In [1]: import numpy as np

In [2]: np.set_printoptions(precision=3, suppress=True, linewidth=200)

In [3]: rnd = lambda a: np.round(a, 3) + 0

In [4]: m1 = np.load("case1.npy")

In [5]: print(m1)
[[-1.  1.  1.]
 [ 1. -1.  1.]
 [ 1.  1. -1.]]

In [6]: # symmetric

In [7]: def softmax(z):
   ...:     e = np.exp(z - z.max(axis=-1, keepdims=True))
   ...:     return e / e.sum(axis=-1, keepdims=True)
   ...: 

In [8]: print(softmax(m1).sum(axis=1))
[1. 1. 1.]

In [9]: print(rnd(softmax(m1[1])))
[0.468 0.063 0.468]

In [10]: scores = m1 @ m1.T / np.sqrt(3)

In [11]: print(rnd(softmax(scores + np.triu(np.full(scores.shape, -np.inf), 1))))
[[1.    0.    0.   ]
 [0.09  0.91  0.   ]
 [0.083 0.083 0.834]]

In [12]: theta = np.radians(135)

In [13]: Rm = np.eye(3)

In [14]: Rm[0, 0] = Rm[1, 1] = np.cos(theta)

In [15]: Rm[0, 1], Rm[1, 0] = -np.sin(theta), np.sin(theta)

In [16]: print(rnd(Rm))
[[-0.707 -0.707  0.   ]
 [ 0.707 -0.707  0.   ]
 [ 0.     0.     1.   ]]

In [17]: Y = m1 @ Rm.T

In [18]: print(np.allclose(np.linalg.norm(m1, axis=1), np.linalg.norm(Y, axis=1)))
True

In [19]: print(rnd(np.linalg.det(Rm)), rnd(np.trace(Rm)))
1.0 -0.414

In [20]: x = np.array([2, 1, 1])

In [21]: print(rnd(np.abs(np.linalg.eigvals(Rm))))
[1. 1. 1.]

In [22]: print(3 - np.linalg.matrix_rank(Rm - np.eye(3), tol=1e-8))
1

In [23]: print(rnd(np.linalg.norm(x)), rnd(np.linalg.norm(Rm @ x)))
2.449 2.449

In [24]: print([p for p in range(1, 25) if np.allclose(np.linalg.matrix_power(Rm, p), np.eye(3))])
[8, 16, 24]

In [25]: print(np.abs(m1).max())
1.0

In [26]: print(np.unravel_index(np.abs(m1).argmax(), m1.shape))
(np.int64(0), np.int64(0))

In [27]: print(rnd(np.linalg.svd(m1, compute_uv=False)))
[2. 2. 1.]

In [28]: print(np.count_nonzero(m1))
9

In [29]: print(rnd(np.linalg.norm(m1)))
3.0
